In [1]: import numpy as np

In [2]: from numpy import linalg as LA

In [3]: np.set_printoptions(suppress=True, linewidth=140)

In [4]: tidy = lambda a: np.round(a, 1) + 0

In [5]: X = np.load("layer14.npy")

In [6]: print(X)
[[ 1.9  0.4  2.1]
 [-0.3  0.4  0.6]
 [-0.8  1.9 -0.3]
 [ 0.2 -0.7  3.8]
 [-0.8  0.6  0.3]
 [-1.9  0.9  0.6]
 [ 0.  -1.1  0.4]
 [-0.7 -0.3  0.4]
 [-0.4 -1.  -0.2]
 [ 2.1  0.5 -1.3]
 [-1.2 -1.1 -1.9]
 [-0.8  0.7  7.1]
 [ 3.4  0.8 -2.4]
 [ 0.7 -0.2 -3.9]
 [ 0.3 -1.5 -4.5]
 [ 0.4  0.6  0. ]
 [-0.7  0.6 -0.8]
 [-0.1  0.1  0. ]
 [ 0.2  0.3  3.5]
 [ 0.9  0.1  3.3]]

In [7]: q, evecs = LA.qr(X[:, :1])[0], LA.qr(X[:, 1:])[0]

In [8]: sig = LA.svd(q.T @ evecs, compute_uv=False)

In [9]: tidy(np.degrees(np.arccos(sig.clip(0, 1))))
Out[9]: array([78.3])

In [10]: tidy(sig)
Out[10]: array([0.2])

In [11]: print(tidy(LA.norm(q @ q.T - evecs @ evecs.T, 2)))
1.0

In [12]: K = np.array([[0, 7, 2], [7, 2, 7], [2, 7, 2]])

In [13]: w, evecs = LA.eig(K)

In [14]: tidy(np.prod(w))
Out[14]: np.float64(90.0)

In [15]: tidy(np.sort(LA.eigvals(K @ K)))
Out[15]: array([  0.9,  56. , 155. ])

In [16]: print(tidy(np.sort(LA.eigvals(LA.inv(K)))))
[-1.  -0.1  0.1]

In [17]: tidy(w)
Out[17]: array([12.5, -1. , -7.5])

In [18]: Uu, sig, Vh = LA.svd(K, full_matrices=False)

In [19]: tidy(np.sqrt((sig ** 2).sum())), tidy(LA.norm(K))
Out[19]: (np.float64(14.6), np.float64(14.6))

In [20]: F = np.load("case17.npy")

In [21]: F
Out[21]: 
array([[ 3.3, -6.5,  0.6],
       [ 4.2, -6.2,  1.1],
       [-4.6,  1.7,  1. ],
       [-6.4,  2.8, -0.5],
       [ 1.6, -7.4,  2.4],
       [ 3.7, -7. , -1.9],
       [-3.5,  1.4,  1. ],
       [ 1.5, -7.2,  0.1],
       [-6.1, -0.3, -1.3],
       [-5.7,  1.3,  0.6],
       [ 3. , -6.5, -0.5],
       [ 1.6, -6.4,  0.5],
       [-4.3,  1.3,  1. ]])

In [22]: idx = F[:, 2] > np.median(F[:, 2])

In [23]: u = F[idx].mean(axis=0) - F[~idx].mean(axis=0)

In [24]: np.argsort(-np.abs(u).round(6), kind="stable")
Out[24]: array([1, 2, 0])

In [25]: tidy((((F - F.mean(axis=0)) @ u > 0) == idx).mean())
Out[25]: np.float64(0.6)

In [26]: B = np.c_[F[:, :1] @ np.array([[-5]]), np.array([7, 6, 3, 3, 0, 3, 8, 3, 9, 5, 0, 5, 0])]

In [27]: B
Out[27]: 
array([[-16.5,   7. ],
       [-21. ,   6. ],
       [ 23. ,   3. ],
       [ 32. ,   3. ],
       [ -8. ,   0. ],
       [-18.5,   3. ],
       [ 17.5,   8. ],
       [ -7.5,   3. ],
       [ 30.5,   9. ],
       [ 28.5,   5. ],
       [-15. ,   0. ],
       [ -8. ,   5. ],
       [ 21.5,   0. ]])

In [28]: tidy(LA.norm(LA.qr(F)[0].T @ B, axis=0) ** 2 / ((B ** 2).sum(axis=0) + 1e-12))
Out[28]: array([1. , 0.6])

In [29]: print(tidy(LA.lstsq(F, B[:, 0])[0]))
[-5.  0.  0.]

In [30]: Xs = (F - F.mean(axis=0)) / F.std(axis=0)

In [31]: np.argwhere(np.abs(Xs) > 2)
Out[31]: array([[5, 2]])

In [32]: coef = LA.lstsq(np.delete(Xs, 1, axis=1), Xs[:, 1])[0]

In [33]: print(tidy(1 - np.var(Xs[:, 1] - np.delete(Xs, 1, axis=1) @ coef)))
0.9

In [34]: tidy(coef)
Out[34]: array([-0.9,  0. ])

In [35]: C2 = np.cov(F, rowvar=False)

In [36]: np.argwhere(np.triu(np.abs(np.corrcoef(F.T)) > 0.8, 1))
Out[36]: array([[0, 1]])

In [37]: tidy(LA.eigvalsh(C2)[::-1])
Out[37]: array([34.8,  1.3,  0.9])

In [38]: tidy(np.corrcoef(F.T))
Out[38]: 
array([[ 1. , -0.9,  0. ],
       [-0.9,  1. ,  0. ],
       [ 0. ,  0. ,  1. ]])

In [39]: print(tidy(F.std(axis=0)))
[4.  4.1 1.1]

In [40]: tidy(np.polyfit(F[:, 1], F[:, 0], 1))
Out[40]: array([-0.9, -3.7])

In [41]: print(C2.shape)
(3, 3)

In [42]: np.argsort(-F.std(axis=0).round(6), kind="stable")
Out[42]: array([1, 0, 2])

In [43]: B = np.array([[-3, 3], [-2, 3], [-3, -4], [-1, 3]])

In [44]: M = B.T @ B

In [45]: print(M)
[[23 -6]
 [-6 43]]

In [46]: tidy(LA.norm(M) ** 2 / LA.norm(M, 2) ** 2)
Out[46]: np.float64(1.2)

In [47]: print(tidy(LA.norm(M[0], 1)), tidy(LA.norm(M[0], np.inf)))
29.0 23.0

In [48]: LA.norm(M, axis=1).argmax()
Out[48]: np.int64(1)

In [49]: tidy(LA.norm(M, axis=1))
Out[49]: array([23.8, 43.4])

In [50]: print(tidy(LA.norm(M, 1)), tidy(LA.norm(M, np.inf)))
49.0 49.0

In [51]: w, evecs = LA.eig(M)

In [52]: M @ evecs[:, 0] - w[0] * evecs[:, 0]
Out[52]: array([0., 0.])

In [53]: tidy(w)
Out[53]: array([21.3, 44.7])

In [54]: tidy(np.sort(LA.eigvals(M.T)))
Out[54]: array([21.3, 44.7])

In [55]: tidy(np.prod(w))
Out[55]: np.float64(953.0)
